$ python -q
>>> import numpy as np
>>> np.set_printoptions(suppress=True, linewidth=160)
>>> Q, _ = np.linalg.qr(np.array([[1.2, 1.0],
...     [-0.2, 0.1],
...     [0.4, 0.3],
...     [1.4, -0.5],
...     [-0.3, 0.2],
...     [-0.2, 1.1],
...     [0.8, 1.1]]))
>>> mat = Q @ Q.T
>>> mat.round(1) + 0
array([[ 0.5,  0. ,  0.1,  0.2,  0. ,  0.2,  0.4],
       [ 0. ,  0. ,  0. , -0.1,  0. ,  0.1,  0. ],
       [ 0.1,  0. ,  0. ,  0.1,  0. ,  0. ,  0.1],
       [ 0.2, -0.1,  0.1,  0.7, -0.2, -0.4,  0. ],
       [ 0. ,  0. ,  0. , -0.2,  0. ,  0.1,  0. ],
       [ 0.2,  0.1,  0. , -0.4,  0.1,  0.4,  0.3],
       [ 0.4,  0. ,  0.1,  0. ,  0. ,  0.3,  0.4]])
>>> round(np.linalg.det(mat), 1)
np.float64(-0.0)
>>> np.round((mat + mat.T) / 2, 1) + 0
array([[ 0.5,  0. ,  0.1,  0.2,  0. ,  0.2,  0.4],
       [ 0. ,  0. ,  0. , -0.1,  0. ,  0.1,  0. ],
       [ 0.1,  0. ,  0. ,  0.1,  0. ,  0. ,  0.1],
       [ 0.2, -0.1,  0.1,  0.7, -0.2, -0.4,  0. ],
       [ 0. ,  0. ,  0. , -0.2,  0. ,  0.1,  0. ],
       [ 0.2,  0.1,  0. , -0.4,  0.1,  0.4,  0.3],
       [ 0.4,  0. ,  0.1,  0. ,  0. ,  0.3,  0.4]])
>>> np.allclose(mat, mat.T)
True
>>> np.linalg.determinant(mat)
Traceback (most recent call last):
  File "<python-input-8>", line 1, in <module>
    np.linalg.determinant(mat)
    ^^^^^^^^^^^^^^^^^^^^^
AttributeError: module 'numpy.linalg' has no attribute 'determinant'
>>> np.trace(mat)
np.float64(2.0)
>>> rk = np.linalg.matrix_rank(mat)
>>> rk
np.int64(2)
>>> ns = np.linalg.svd(mat)[2][rk:].T
>>> ns.shape
(7, 5)
>>> np.allclose(mat @ ns, 0)
True
>>> np.linalg.matrix_rank(mat.T @ mat), np.linalg.matrix_rank(mat @ mat.T)
(np.int64(2), np.int64(2))
>>> [int(np.linalg.matrix_rank(mat[:i])) for i in range(1, len(mat) + 1)]
[1, 2, 2, 2, 2, 2, 2]
>>> basis = np.sign(np.array([[0, 3, -2], [0, -2, 2], [-1, 3, 3]]))
>>> A2 = (np.tril(basis, -1) + np.eye(3)) @ (np.triu(basis, 1) + np.eye(3))
>>> vals = np.array([-1, 3, 0])
>>> F = np.rint(A2 * vals @ np.linalg.inv(A2)) + 0
>>> F
array([[-6.,  9., -5.],
       [-3.,  6., -3.],
       [ 3., -3.,  2.]])
>>> U, sv, vt = np.linalg.svd(F)
>>> evecs = vt[:(sv > 1e-8).sum()]
>>> rng = np.random.default_rng(923039)
>>> vec = F[1] + -1 * F[0] + rng.integers(2) * np.eye(3)[2]
>>> vec
array([ 3., -3.,  3.])
>>> np.round(np.diag(evecs.T @ evecs), 1)
array([0.9, 0.9, 0.2])
>>> np.linalg.matrix_rank(np.vstack([F, vec]))
np.int64(3)
